$ python3 -q
>>> import numpy as np
>>> np.set_printoptions(suppress=True, linewidth=160)
>>> sv = 20 * 0.5 ** np.arange(6)
>>> O, _ = np.linalg.qr(np.array([[-0.6, 2.5, -1.9, -0.4, -0.5, -0.1],
...     [0.3, 1.2, -1.5, -1.1, -0.5, 0.2],
...     [-0.8, -1.8, 0.0, 0.6, 0.2, 0.2],
...     [1.0, -2.2, 0.3, -1.0, 0.3, 0.4],
...     [-0.5, 1.2, 0.5, 0.1, -1.2, -0.6],
...     [-0.9, -0.1, 0.7, -0.2, -1.4, 0.3]]))
>>> rng = np.random.default_rng(8398)
>>> M = rng.normal(size=(14, 6)) * sv @ O
>>> M.round(2)
array([[ -5.6 ,  -7.45,  -5.52,   0.25,   5.4 , -10.45],
       [ 11.24,  35.25,  29.25,  11.36,  -6.48,  10.7 ],
       [ -4.23,  -4.6 ,  -6.02,   1.34,   6.74,  -8.22],
       [  5.91,   6.93,   5.58,   1.  ,  -9.12,  14.21],
       [ -0.76,   3.1 ,   9.45,   6.  ,  10.25,  -9.7 ],
       [  3.74,  -4.38,   0.86,  -3.41,  -0.87,   1.76],
       [ -8.06, -23.68, -18.53,  -5.86,   7.43, -11.07],
       [ -5.68,   0.54,  -2.16,   3.12,   4.51,  -7.72],
       [ -7.38,  -7.97,  -9.46,  -1.3 ,   9.83, -16.41],
       [ -5.05,  -7.98,  -7.35,  -1.42,   5.35,  -9.58],
       [ -2.28,   0.73,  -7.55,  -2.27,  -3.44,  -1.48],
       [-14.44, -13.07, -12.36,   2.26,  12.67, -18.45],
       [ -9.02,  -4.23, -11.01,  -0.53,   0.18,  -5.36],
       [  4.13,  15.44,  17.63,   6.04,  -3.34,   6.18]])
>>> cov = np.cov(M, rowvar=False)
>>> np.round(np.linalg.eigvalsh(cov)[::-1], 2)
array([483.91,  62.49,  14.07,   3.42,   0.88,   0.11])
>>> print(np.round(M.std(axis=0), 2))
[ 6.62 13.37 12.41  4.27  6.44  9.4 ]
>>> Ac = (M - M.mean(axis=0)) / M.std(axis=0)
>>> np.round(Ac.std(axis=0), 2)
array([1., 1., 1., 1., 1., 1.])
>>> b = np.linalg.lstsq(np.delete(Ac, 0, axis=1), Ac[:, 0])[0]
>>> np.abs(b).argmax()
np.int64(4)
>>> A2 = np.c_[M[:, :1] @ np.array([[4]]), np.array([1, 2, -2, -3, -1, -2, -1, 2, -1, 2, 1, 1, 1, -2])]
>>> print(A2.round(2))
[[-22.39   1.  ]
 [ 44.95   2.  ]
 [-16.91  -2.  ]
 [ 23.63  -3.  ]
 [ -3.03  -1.  ]
 [ 14.96  -2.  ]
 [-32.25  -1.  ]
 [-22.73   2.  ]
 [-29.53  -1.  ]
 [-20.2    2.  ]
 [ -9.13   1.  ]
 [-57.76   1.  ]
 [-36.07   1.  ]
 [ 16.54  -2.  ]]
>>> np.round(np.linalg.lstsq(M, A2[:, 0])[0], 2) + 0
array([4., 0., 0., 0., 0., 0.])
>>> np.round(np.linalg.norm(np.linalg.qr(M)[0].T @ A2, axis=0) ** 2 / ((A2 ** 2).sum(axis=0) + 1e-12), 2)
array([1.  , 0.37])
>>> A = np.load("case7.npy")
>>> A
array([[ 0,  0,  0,  0],
       [33, 17, 13, 45],
       [ 0,  0,  0,  0],
       [38, 19, 13, 50],
       [23, 13, 13, 35],
       [ 0,  0,  7,  0],
       [ 0,  0,  0,  0],
       [ 1,  1,  1,  5],
       [13,  5,  0, 15],
       [ 0,  0,  0,  0],
       [ 0,  0,  0,  0],
       [ 0,  0,  0,  0],
       [ 0,  0,  4,  0],
       [10,  3,  0, 10]])
>>> A2 = A + rng.integers(-2, 3, (14, 1)) @ rng.integers(-2, 3, (1, 4))
>>> print(A2)
[[ 0  1 -2 -1]
 [33 19  9 43]
 [ 0 -1  2  1]
 [38 20 11 49]
 [23 14 11 34]
 [ 0 -1  9  1]
 [ 0  1 -2 -1]
 [ 1  2 -1  4]
 [13  5  0 15]
 [ 0  1 -2 -1]
 [ 0  1 -2 -1]
 [ 0  0  0  0]
 [ 0 -1  6  1]
 [10  3  0 10]]
>>> np.linalg.matrix_rank(A2 - A, tol=1e-8)
np.int64(1)
>>> np.abs(A2 - A).sum(axis=1)
array([4, 8, 4, 4, 4, 4, 4, 4, 0, 4, 4, 0, 4, 0])
>>> A2 - A
array([[ 0,  1, -2, -1],
       [ 0,  2, -4, -2],
       [ 0, -1,  2,  1],
       [ 0,  1, -2, -1],
       [ 0,  1, -2, -1],
       [ 0, -1,  2,  1],
       [ 0,  1, -2, -1],
       [ 0,  1, -2, -1],
       [ 0,  0,  0,  0],
       [ 0,  1, -2, -1],
       [ 0,  1, -2, -1],
       [ 0,  0,  0,  0],
       [ 0, -1,  2,  1],
       [ 0,  0,  0,  0]])
>>> np.round(np.linalg.svd(A2 - A, compute_uv=False), 2) + 0
array([9.17, 0.  , 0.  , 0.  ])
